$ ipython --no-banner

In [1]: import numpy as np

In [2]: np.set_printoptions(precision=3, suppress=True, linewidth=140)

In [3]: m1 = np.load("case2.npy")

In [4]: m1
Out[4]: 
array([[  8.,  -1.,  -2.,   0.],
       [  0.,   5.,   0.,   0.],
       [ 12.,  -5.,  -2.,   0.],
       [-12.,   5.,   4.,   2.]])

In [5]: round(float(np.linalg.det(2 * m1)), 3), np.round(np.linalg.det(m1), 3)
Out[5]: (1280.0, np.float64(80.0))

In [6]: np.einsum("ii->", m1)
Out[6]: np.float64(13.0)

In [7]: np.poly(m1)
Out[7]: array([   1.,  -13.,   60., -116.,   80.])

In [8]: round(np.linalg.eigvals(m1).sum().real, 3)
Out[8]: np.float64(13.0)

In [9]: K = np.load("mat.npy")

In [10]: K
Out[10]: 
array([[-0.097, 26.601, 14.899,  6.012,  0.548, -0.337],
       [-0.479, 25.44 , 15.255,  4.523, -1.134,  0.117],
       [-0.353, 27.103, 15.219,  5.555,  1.193,  0.488],
       [ 0.749, 23.998, 13.505,  3.773,  0.784,  0.032],
       [-0.066, 25.285, 15.035,  5.11 , -1.633, -0.357],
       [ 0.481, 23.855, 15.591,  4.482,  2.121,  1.583],
       [ 0.32 , 23.315, 13.625,  5.902, -1.099,  0.503],
       [ 0.61 , 23.845, 16.189,  2.567,  0.309, -0.282],
       [ 0.23 , 24.202, 16.072,  4.001,  0.211, -1.139],
       [-2.281, 24.351, 13.622,  3.842,  0.52 , -2.081],
       [-1.56 , 23.641, 15.767,  4.891,  2.538,  2.096],
       [ 0.01 , 25.124, 14.518,  3.857, -1.226, -0.93 ],
       [ 2.151, 25.216, 15.273,  2.574,  1.543,  0.622],
       [ 0.782, 25.119, 14.83 ,  4.032, -0.288, -0.053],
       [-1.404, 25.508, 14.069,  4.085,  0.544,  2.881],
       [-1.316, 25.416, 13.661,  6.261, -1.279,  0.809],
       [ 0.336, 23.692, 13.889,  3.015,  1.229, -0.034],
       [ 0.448, 21.986, 13.82 ,  4.968,  2.003, -0.208],
       [ 0.758, 25.358, 16.318,  5.826,  0.54 ,  0.892],
       [-1.57 , 24.375, 14.981,  6.494,  0.39 ,  0.236],
       [-0.197, 25.08 , 13.32 ,  6.385,  0.202, -1.872],
       [ 0.337, 22.004, 14.03 ,  4.43 ,  0.228,  1.726],
       [ 0.136, 24.811, 18.241,  4.545, -2.245, -0.213],
       [ 1.001, 23.808, 14.434,  4.315, -0.322, -0.183],
       [ 0.4  , 24.926, 13.907,  3.769, -0.847, -0.611],
       [ 0.017, 24.119, 13.104,  4.621, -0.747, -0.947],
       [ 1.08 , 27.448, 13.515,  4.767, -0.879,  1.156],
       [-1.431, 26.085, 13.983,  4.995,  0.864, -0.034]])

In [11]: Y = np.array([[2, 1, 0], [0, 0, -1], [3, 3, 2], [-1, 0, 1], [2, 0, 0], [1, 2, 3]])

In [12]: np.linalg.matrix_rank(np.vstack([K, Y.T]))
Out[12]: np.int64(6)

In [13]: Y @ K
ValueError: matmul: Input operand 1 has a mismatch in its core dimension 0, with gufunc signature (n?,k),(k,m?)->(n?,m?) (size 28 is different from 3)


In [14]: np.vstack([K, Y.T]).shape
Out[14]: (31, 6)

In [15]: np.einsum("ij,ij->", K, Y)
ValueError: operands could not be broadcast together with remapped shapes [original->remapped]: (28,6)->(28,6) (6,3)->(6,3) 


In [16]: cov = np.cov(K, rowvar=False)

In [17]: cov.shape
Out[17]: (6, 6)

In [18]: np.polyfit(K[:, 1], K[:, 4], 1)
Out[18]: array([-0.23 ,  5.821])

In [19]: K.std(axis=0)
Out[19]: array([0.966, 1.259, 1.142, 1.046, 1.167, 1.087])

In [20]: round(np.corrcoef(K[:, 1], K[:, 4])[0, 1], 3)
Out[20]: np.float64(-0.248)

In [21]: Y = np.c_[K[:, :1] @ np.array([[-2]]), np.array([2, 0, 0, 2, -1, 2, -2, -1, -1, 2, 1, 2, 0, 2, 1, -1, 1, 1, -1, 2, -2, -1, -1, 1, 0, 1, 2, -1])]

In [22]: Y
Out[22]: 
array([[ 0.194,  2.   ],
       [ 0.958,  0.   ],
       [ 0.706,  0.   ],
       [-1.498,  2.   ],
       [ 0.132, -1.   ],
       [-0.962,  2.   ],
       [-0.64 , -2.   ],
       [-1.22 , -1.   ],
       [-0.46 , -1.   ],
       [ 4.562,  2.   ],
       [ 3.12 ,  1.   ],
       [-0.02 ,  2.   ],
       [-4.302,  0.   ],
       [-1.564,  2.   ],
       [ 2.808,  1.   ],
       [ 2.632, -1.   ],
       [-0.672,  1.   ],
       [-0.896,  1.   ],
       [-1.516, -1.   ],
       [ 3.14 ,  2.   ],
       [ 0.394, -2.   ],
       [-0.674, -1.   ],
       [-0.272, -1.   ],
       [-2.002,  1.   ],
       [-0.8  ,  0.   ],
       [-0.034,  1.   ],
       [-2.16 ,  2.   ],
       [ 2.862, -1.   ]])

In [23]: np.round(np.linalg.lstsq(K, Y[:, 0])[0], 3) + 0
Out[23]: array([-2.,  0.,  0.,  0.,  0.,  0.])

In [24]: np.linalg.matrix_rank(np.c_[K, Y])
Out[24]: np.int64(7)

In [25]: np.linalg.matrix_rank(Y)
Out[25]: np.int64(2)
